In [1]: import numpy as np

In [2]: from numpy import linalg as LA

In [3]: np.set_printoptions(precision=2, suppress=True, linewidth=140, sign=" ")

In [4]: rnd = lambda a: np.round(a, 2) + 0

In [5]: W0 = np.array([[2, 1], [1, 1], [1, 2], [0, 0]])

In [6]: O, r_ = LA.qr(W0)

In [7]: print(np.trace(O @ O.T))
2.0

In [8]: print(rnd(O.T @ O))
[[ 1.  0.]
 [ 0.  1.]]

In [9]: proj = W0 @ LA.solve(W0.T @ W0, W0.T)

In [10]: print(rnd(np.trace(proj)))
2.0

In [11]: print(rnd(LA.eigvalsh(proj)))
[ 0.  0.  1.  1.]

In [12]: print(W0.reshape(-1, 2))
[[ 2  1]
 [ 1  1]
 [ 1  2]
 [ 0  0]]

In [13]: T = W0.reshape(4, 2, -1)

In [14]: print(T.sum(axis=1))
[[ 3]
 [ 2]
 [ 3]
 [ 0]]

In [15]: print(T.transpose(1, 0, 2))
[[[ 2]
  [ 1]
  [ 1]
  [ 0]]

 [[ 1]
  [ 1]
  [ 2]
  [ 0]]]

In [16]: print(T.shape)
(4, 2, 1)

In [17]: print(np.einsum("ihd,ihd->ih", T, T))
[[ 4  1]
 [ 1  1]
 [ 1  4]
 [ 0  0]]

In [18]: vec = np.array([1, -1])

In [19]: y = W0 @ vec

In [20]: print(rnd(LA.pinv(W0) @ W0))
[[ 1.  0.]
 [ 0.  1.]]

In [21]: print(y)
[ 1  0 -1  0]

In [22]: print(rnd(LA.lstsq(W0, y)[0]))
[ 1. -1.]

In [23]: rng = np.random.default_rng(712)

In [24]: y = y + 0.1 * rng.normal(size=4)

In [25]: print(rnd(y))
[ 0.82 -0.01 -0.99  0.04]

In [26]: c, *_ = LA.lstsq(W0, y)

In [27]: print([round(float(LA.norm(LA.solve(W0.T @ W0 + lam * np.eye(2), W0.T @ y))), 2) for lam in (0, 1, 10, 100)])
[1.28, 0.64, 0.12, 0.01]

In [28]: th = np.radians(15)

In [29]: r_ = np.eye(2)

In [30]: r_[0, 0] = r_[1, 1] = np.cos(th)

In [31]: r_[0, 1], r_[1, 0] = -np.sin(th), np.sin(th)

In [32]: print(rnd(r_))
[[ 0.97 -0.26]
 [ 0.26  0.97]]

In [33]: Y = W0 @ r_.T

In [34]: print(rnd(np.abs(Y - W0).max(axis=0)))
[ 0.55  0.48]

In [35]: print(rnd(LA.svd(W0, compute_uv=False)), rnd(LA.svd(Y, compute_uv=False)))
[ 3.32  1.  ] [ 3.32  1.  ]

In [36]: mat = np.load("out9.npy")

In [37]: print(mat)
[[-2.  2.  0.  0.]
 [ 2. -2.  2.  0.]
 [ 0.  2. -9.  2.]
 [ 0.  0.  2. -2.]]

In [38]: z = rng.permutation(4)

In [39]: Y = mat[:, z] * rng.choice([-1, 1], 4)

In [40]: print(Y)
[[-0. -0.  2. -2.]
 [-2. -0. -2.  2.]
 [ 9. -2. -0. -2.]
 [-2.  2. -0. -0.]]

In [41]: left, _, vt = LA.svd(mat.T @ Y)

In [42]: print(z)
[ 2  3  0  1]

In [43]: Y = mat + rng.integers(-2, 3, (4, 3)) @ rng.integers(-2, 3, (3, 4))

In [44]: print(Y)
[[  1.   2.   0.  -2.]
 [  0.  -4.   6.   2.]
 [ -7.   4. -10.   6.]
 [  4.  -5.   3.  -3.]]

In [45]: print(Y - mat)
[[ 3.  0.  0. -2.]
 [-2. -2.  4.  2.]
 [-7.  2. -1.  4.]
 [ 4. -5.  1. -1.]]

In [46]: print(np.abs(Y - mat).sum(axis=1))
[  5.  10.  14.  11.]

In [47]: print(rnd(LA.svd(Y - mat, compute_uv=False)))
[ 10.65   5.89   2.44   0.  ]

In [48]: u, r1 = mat[1], mat[2]

In [49]: print(u @ r1)
-22.0

In [50]: pr = (u @ r1) / (u @ u) * u

In [51]: print(np.outer(u, r1))
[[  0.   4. -18.   4.]
 [ -0.  -4.  18.  -4.]
 [  0.   4. -18.   4.]
 [  0.   0.  -0.   0.]]

In [52]: print(LA.matrix_rank(np.outer(u, r1)))
1

In [53]: print(rnd((r1 - pr) @ u))
0.0

In [54]: O = mat.astype(float).copy()

In [55]: for j in range(4):
    ...:     O[:, j] -= O[:, :j] @ (O[:, :j].T @ O[:, j])
    ...:     O[:, j] /= LA.norm(O[:, j])
    ...: 

In [56]: print(rnd(O))
[[-0.71  0.    0.41  0.58]
 [ 0.71  0.    0.41  0.58]
 [ 0.    1.    0.    0.  ]
 [ 0.    0.    0.82 -0.58]]

In [57]: print(rnd(O.T @ mat))
[[ 2.83 -2.83  1.41  0.  ]
 [ 0.    2.   -9.    2.  ]
 [ 0.    0.    2.45 -1.63]
 [ 0.    0.    0.    1.15]]

In [58]: print(rnd(O.T @ O))
[[ 1.  0.  0.  0.]
 [ 0.  1.  0.  0.]
 [ 0.  0.  1.  0.]
 [ 0.  0.  0.  1.]]

In [59]: K = np.load("mat.npy")

In [60]: print(K)
[[ 21.25 -19.88  20.6 ]
 [ 20.83 -20.35  20.04]
 [ 18.66 -20.35  20.65]
 [ 20.12 -19.55  20.17]
 [ 20.9  -20.84  19.88]
 [ 22.08 -23.1   19.66]
 [ 20.53 -20.57  19.5 ]
 [ 18.57 -18.    19.25]
 [ 20.41 -22.1   20.54]
 [ 19.82 -21.03  17.81]
 [ 18.71 -19.69  22.39]
 [ 18.38 -19.58  19.93]
 [ 18.21 -19.34  20.09]
 [ 20.83 -19.75  21.3 ]]

In [61]: proj = K @ LA.solve(K.T @ K, K.T)

In [62]: print(rnd(np.trace(proj)))
3.0

In [63]: print(rnd(np.diag(proj)))
[ 0.28  0.13  0.25  0.13  0.12  0.35  0.11  0.14  0.21  0.31  0.41  0.15  0.17  0.24]

In [64]: print(np.allclose(proj @ proj, proj))
True
